% ipython --no-banner

In [1]: import numpy as np

In [2]: np.set_printoptions(precision=3, suppress=True, linewidth=100)

In [3]: W0 = np.load("m.npy")

In [4]: W0
Out[4]: 
array([[-3.,  1.,  0.,  0.,  0.,  0.,  0.,  0.,  0.],
       [ 0., -3.,  1.,  0.,  0.,  0.,  0.,  0.,  0.],
       [ 0.,  0., -3.,  1.,  0.,  0.,  0.,  0.,  0.],
       [ 0.,  0.,  0., -3.,  1.,  0.,  0.,  0.,  0.],
       [ 0.,  0.,  0.,  0., -3.,  1.,  0.,  0.,  0.],
       [ 0.,  0.,  0.,  0.,  0., -3.,  1.,  0.,  0.],
       [ 0.,  0.,  0.,  0.,  0.,  0., -3.,  1.,  0.],
       [ 0.,  0.,  0.,  0.,  0.,  0.,  0., -3.,  1.],
       [ 0.,  0.,  0.,  0.,  0.,  0.,  0.,  0., -3.]])

In [5]: np.linalg.norm(W0, axis=1)
Out[5]: array([3.162, 3.162, 3.162, 3.162, 3.162, 3.162, 3.162, 3.162, 3.   ])

In [6]: round(np.linalg.norm(W0, 1), 3), np.round(np.linalg.norm(W0, np.inf), 3)
Out[6]: (np.float64(4.0), np.float64(4.0))

In [7]: np.linalg.norm(W0, axis=1).argmax()
Out[7]: np.int64(0)

In [8]: round(np.linalg.norm(W0, "nuc"), 3)
Out[8]: np.float64(27.67)

In [9]: round(float(np.linalg.norm(W0[7], 1)), 3), np.round(np.linalg.norm(W0[7], np.inf), 3)
Out[9]: (4.0, np.float64(3.0))

In [10]: np.linalg.norm(W0, axis=0)
Out[10]: array([3.   , 3.162, 3.162, 3.162, 3.162, 3.162, 3.162, 3.162, 3.162])

In [11]: round(float(np.linalg.norm(W0, 2)), 3)
Out[11]: 3.961

In [12]: W0[7] @ W0[5]
Out[12]: np.float64(0.0)

In [13]: m1 = np.load("w.npy")

In [14]: m1
Out[14]: 
array([[-6, -4, -9, -1, -5,  3, -7, -9,  1, -3,  0,  5, -3,  6],
       [-5, -3,  2, -2,  8,  6, -2, -3, -5, -5, -1,  2, -5, -9],
       [-5,  5,  3,  3, -6, -4,  6,  2, -9, -7,  5, -9,  3, -6],
       [ 9, -8,  7,  7,  3,  9,  1, -6, -3, -3,  0, -4, -3, -7],
       [-5, -2,  9,  1,  1,  8, -3, -3,  5,  2,  4,  3,  5,  0],
       [ 2,  9,  9,  6, -6, -7,  5,  2,  9, -3,  7,  5, -5,  6],
       [ 5,  9, -9,  8, -6, -7,  4,  9, -5,  8,  6,  5, -5,  5],
       [ 5,  1, -9,  3,  1, -3,  7,  7, -1, -7,  5,  4,  2,  3],
       [-9, -2, -1,  8, -4,  5, -4,  5, -9,  0, -1,  9, -7,  3],
       [ 5, -8, -3, -5,  4,  3,  3, -3, -7, -7,  3,  6, -4,  5],
       [-9,  2,  5,  5,  3,  8,  1, -2, -9,  2,  5, -7, -2,  8],
       [-3,  2,  7, -9, -9,  3, -8, -4,  9,  9,  2, -2,  2,  9],
       [ 0, -9, -6, -2, -9, -4,  9, -3, -4, -6,  2,  3, -6, -5],
       [ 5,  5, -2, -3, -8, -5,  3,  3,  8,  8, -8,  5, -8, -8]])

In [15]: vec = np.array([-2, 0, 0, 1, 3, -3, 3, 2, -2, 1, 3, -1, 0, 3])

In [16]: target = m1 @ vec

In [17]: target
Out[17]: array([-44, -25,  46, -52, -24,  37,  77,  55,  12,  16,  73, -45,  -6, -68])

In [18]: np.round(np.linalg.solve(m1, -3 * target), 3) + 0
Out[18]: array([ 6.,  0.,  0., -3., -9.,  9., -9., -6.,  6., -3., -9.,  3.,  0., -9.])

In [19]: rng = np.random.default_rng(7504)

In [20]: lab = rng.permutation(14)

In [21]: lab
Out[21]: array([12,  3,  0,  8, 10, 11,  2,  6,  5, 13,  7,  4,  9,  1])

In [22]: out = m1[lab][:, lab]

In [23]: np.trace(out)
Out[23]: np.int64(-21)

In [24]: np.sort(np.abs(np.linalg.eigvals(out)))
Out[24]: 
array([ 7.236, 11.577, 11.577, 11.688, 11.688, 12.138, 12.459, 12.459, 15.94 , 15.94 , 16.85 ,
       16.85 , 21.033, 27.39 ])

In [25]: lab = rng.permutation(9)

In [26]: out = W0[:, lab] * rng.choice([-1, 1], 9)

In [27]: out
Out[27]: 
array([[-0.,  3., -0., -0., -1., -0.,  0., -0., -0.],
       [-0., -0., -0., -0.,  3., -0.,  0., -1., -0.],
       [-0., -0., -1., -0., -0., -0.,  0.,  3., -0.],
       [-0., -0.,  3., -0., -0., -1.,  0., -0., -0.],
       [-0., -0., -0., -1., -0.,  3.,  0., -0., -0.],
       [-0., -0., -0.,  3., -0., -0.,  1., -0., -0.],
       [-1., -0., -0., -0., -0., -0., -3., -0., -0.],
       [ 3., -0., -0., -0., -0., -0.,  0., -0., -1.],
       [-0., -0., -0., -0., -0., -0.,  0., -0.,  3.]])

In [28]: Uu, _, vt = np.linalg.svd(W0.T @ out)

In [29]: np.round(Uu @ vt, 3) + 0
Out[29]: 
array([[ 0., -1.,  0.,  0.,  0.,  0.,  0.,  0.,  0.],
       [ 0.,  0.,  0.,  0., -1.,  0.,  0.,  0.,  0.],
       [ 0.,  0.,  0.,  0.,  0.,  0.,  0., -1.,  0.],
       [ 0.,  0., -1.,  0.,  0.,  0.,  0.,  0.,  0.],
       [ 0.,  0.,  0.,  0.,  0., -1.,  0.,  0.,  0.],
       [ 0.,  0.,  0., -1.,  0.,  0.,  0.,  0.,  0.],
       [ 0.,  0.,  0.,  0.,  0.,  0.,  1.,  0.,  0.],
       [-1.,  0.,  0.,  0.,  0.,  0.,  0.,  0.,  0.],
       [ 0.,  0.,  0.,  0.,  0.,  0.,  0.,  0., -1.]])

In [30]: u, r1 = m1[11], m1[5]

In [31]: u @ r1
Out[31]: np.int64(108)

In [32]: u @ u
Out[32]: np.int64(568)

In [33]: pr = (u @ r1) / (u @ u) * u

In [34]: r1 - pr
Out[34]: 
array([ 2.57 ,  8.62 ,  7.669,  7.711, -4.289, -7.57 ,  6.521,  2.761,  7.289, -4.711,  6.62 ,
        5.38 , -5.38 ,  4.289])

In [35]: np.linalg.matrix_rank(np.outer(u, r1))
Out[35]: np.int64(1)

In [36]: pr
Out[36]: 
array([-0.57 ,  0.38 ,  1.331, -1.711, -1.711,  0.57 , -1.521, -0.761,  1.711,  1.711,  0.38 ,
       -0.38 ,  0.38 ,  1.711])

In [37]: A = np.load("case14.npy")

In [38]: A
Out[38]: 
array([[ 1.,  5.,  0.,  0.,  0.,  0.,  0.,  0.,  0.,  0.],
       [ 5.,  2.,  5.,  0.,  0.,  0.,  0.,  0.,  0.,  0.],
       [ 0.,  5., -3.,  5.,  0.,  0.,  0.,  0.,  0.,  0.],
       [ 0.,  0.,  5.,  1.,  5.,  0.,  0.,  0.,  0.,  0.],
       [ 0.,  0.,  0.,  5.,  1.,  5.,  0.,  0.,  0.,  0.],
       [ 0.,  0.,  0.,  0.,  5., -2.,  5.,  0.,  0.,  0.],
       [ 0.,  0.,  0.,  0.,  0.,  5.,  3.,  5.,  0.,  0.],
       [ 0.,  0.,  0.,  0.,  0.,  0.,  5.,  3.,  5.,  0.],
       [ 0.,  0.,  0.,  0.,  0.,  0.,  0.,  5.,  2.,  5.],
       [ 0.,  0.,  0.,  0.,  0.,  0.,  0.,  0.,  5.,  3.]])

In [39]: vals, vecs = np.linalg.eigvalsh(A)
---------------------------------------------------------------------------
ValueError                                Traceback (most recent call last)
Cell In[39], line 1
----> 1 vals, vecs = np.linalg.eigvalsh(A)

ValueError: too many values to unpack (expected 2)

In [40]: vals, vecs = np.linalg.eigh(A)

In [41]: vals
Out[41]: array([-9.638, -7.751, -5.061, -2.823, -0.24 ,  2.176,  6.095,  7.681,  9.254, 11.308])

In [42]: np.abs(vecs[:, -1]).round(6).argmax()
Out[42]: np.int64(7)

In [43]: np.round(vecs @ np.diag(vals) @ vecs.T, 3) + 0
Out[43]: 
array([[ 1.,  5.,  0.,  0.,  0.,  0.,  0.,  0.,  0.,  0.],
       [ 5.,  2.,  5.,  0.,  0.,  0.,  0.,  0.,  0.,  0.],
       [ 0.,  5., -3.,  5.,  0.,  0.,  0.,  0.,  0.,  0.],
       [ 0.,  0.,  5.,  1.,  5.,  0.,  0.,  0.,  0.,  0.],
       [ 0.,  0.,  0.,  5.,  1.,  5.,  0.,  0.,  0.,  0.],
       [ 0.,  0.,  0.,  0.,  5., -2.,  5.,  0.,  0.,  0.],
       [ 0.,  0.,  0.,  0.,  0.,  5.,  3.,  5.,  0.,  0.],
       [ 0.,  0.,  0.,  0.,  0.,  0.,  5.,  3.,  5.,  0.],
       [ 0.,  0.,  0.,  0.,  0.,  0.,  0.,  5.,  2.,  5.],
       [ 0.,  0.,  0.,  0.,  0.,  0.,  0.,  0.,  5.,  3.]])

In [44]: np.round(vecs.T @ vecs, 3) + 0
Out[44]: 
array([[1., 0., 0., 0., 0., 0., 0., 0., 0., 0.],
       [0., 1., 0., 0., 0., 0., 0., 0., 0., 0.],
       [0., 0., 1., 0., 0., 0., 0., 0., 0., 0.],
       [0., 0., 0., 1., 0., 0., 0., 0., 0., 0.],
       [0., 0., 0., 0., 1., 0., 0., 0., 0., 0.],
       [0., 0., 0., 0., 0., 1., 0., 0., 0., 0.],
       [0., 0., 0., 0., 0., 0., 1., 0., 0., 0.],
       [0., 0., 0., 0., 0., 0., 0., 1., 0., 0.],
       [0., 0., 0., 0., 0., 0., 0., 0., 1., 0.],
       [0., 0., 0., 0., 0., 0., 0., 0., 0., 1.]])

In [45]: np.round(vecs.T @ A @ vecs, 3) + 0
Out[45]: 
array([[-9.638,  0.   ,  0.   ,  0.   ,  0.   ,  0.   ,  0.   ,  0.   ,  0.   ,  0.   ],
       [ 0.   , -7.751,  0.   ,  0.   ,  0.   ,  0.   ,  0.   ,  0.   ,  0.   ,  0.   ],
       [ 0.   ,  0.   , -5.061,  0.   ,  0.   ,  0.   ,  0.   ,  0.   ,  0.   ,  0.   ],
       [ 0.   ,  0.   ,  0.   , -2.823,  0.   ,  0.   ,  0.   ,  0.   ,  0.   ,  0.   ],
       [ 0.   ,  0.   ,  0.   ,  0.   , -0.24 ,  0.   ,  0.   ,  0.   ,  0.   ,  0.   ],
       [ 0.   ,  0.   ,  0.   ,  0.   ,  0.   ,  2.176,  0.   ,  0.   ,  0.   ,  0.   ],
       [ 0.   ,  0.   ,  0.   ,  0.   ,  0.   ,  0.   ,  6.095,  0.   ,  0.   ,  0.   ],
       [ 0.   ,  0.   ,  0.   ,  0.   ,  0.   ,  0.   ,  0.   ,  7.681,  0.   ,  0.   ],
       [ 0.   ,  0.   ,  0.   ,  0.   ,  0.   ,  0.   ,  0.   ,  0.   ,  9.254,  0.   ],
       [ 0.   ,  0.   ,  0.   ,  0.   ,  0.   ,  0.   ,  0.   ,  0.   ,  0.   , 11.308]])

In [46]: np.linalg.eigvalsh(A @ A)
Out[46]: array([  0.058,   4.734,   7.972,  25.609,  37.155,  58.998,  60.08 ,  85.629,  92.899, 127.866])
